>>> import numpy as np
>>> np.set_printoptions(suppress=True, linewidth=160)
>>> f = np.array([-3, -3])
>>> arr = np.array([np.roll(f, i) for i in range(2)])
>>> arr
array([[-3, -3],
       [-3, -3]])
>>> rank = np.linalg.matrix_rank(arr)
>>> rank
np.int64(1)
>>> ns = np.linalg.svd(arr)[2][rank:].T
>>> ns[:, 0] / ns[np.abs(ns[:, 0]).round(6).argmax(), 0]
array([ 1., -1.])
>>> [int(np.linalg.matrix_rank(arr[:i])) for i in range(1, len(arr) + 1)]
[1, 1]
>>> [int(np.linalg.matrix_rank(np.delete(arr, i, axis=0))) for i in range(2)]
[1, 1]
>>> arr @ ns
array([[0.],
       [0.]])
>>> [int(np.linalg.matrix_rank(arr[:, :j + 1])) for j in range(2)]
[1, 1]
>>> np.unique(arr.round(6), axis=0).shape
(1, 2)
>>> np.linalg.lstsq(arr[:-1].T, arr[-1])[2]
np.int32(1)
>>> np.allclose(arr[:-1].T @ np.linalg.lstsq(arr[:-1].T, arr[-1])[0], arr[-1])
True
>>> np.round(arr @ np.linalg.pinv(arr) @ arr, 2)
array([[-3., -3.],
       [-3., -3.]])
>>> round(np.trace(np.linalg.pinv(arr) @ arr), 2)
np.float64(1.0)
>>> other = arr[0, 0] * arr[1:] - np.outer(arr[1:, 0], arr[0])
>>> other
array([[0, 0]])
>>> arr[:, 0] / arr[0, 0]
array([1., 1.])
>>> np.linalg.matrix_rank(other), np.linalg.matrix_rank(arr)
(np.int64(0), np.int64(1))
>>> hat = np.triu(np.array([[0, 1], [1, 3]]), 1) + np.eye(2)
>>> other = hat @ arr @ np.linalg.inv(hat)
>>> np.trace(other), np.trace(arr)
(np.float64(-6.0), np.int64(-6))
>>> hat @ arr - arr @ hat
array([[-3.,  0.],
       [ 0.,  3.]])
>>> round(float(np.linalg.det(other)), 2)
0.0
>>> other
array([[-6.,  0.],
       [-3.,  0.]])
>>> round(float(np.linalg.eigvalsh(arr).min()), 2)
-6.0
>>> F = np.loadtxt("a.csv", delimiter=",")
>>> F
array([[ 4.78, -3.97, 10.36, -4.81],
       [-0.46, -0.69,  6.03, -2.31],
       [-6.67,  4.12, -8.43,  4.13],
       [ 3.35, -1.96,  6.04, -2.02]])
>>> f = np.array([0, 0, 1])
>>> np.array([np.convolve(row, f, "same") for row in F])
array([[ 0.  ,  4.78, -3.97, 10.36],
       [ 0.  , -0.46, -0.69,  6.03],
       [ 0.  , -6.67,  4.12, -8.43],
       [ 0.  ,  3.35, -1.96,  6.04]])
>>> np.convolve(F[2], f)
array([ 0.  ,  0.  , -6.67,  4.12, -8.43,  4.13])
>>> np.round(np.cross(F[2, :3], F[1, :3]), 2)
array([19.03, 44.1 ,  6.5 ])
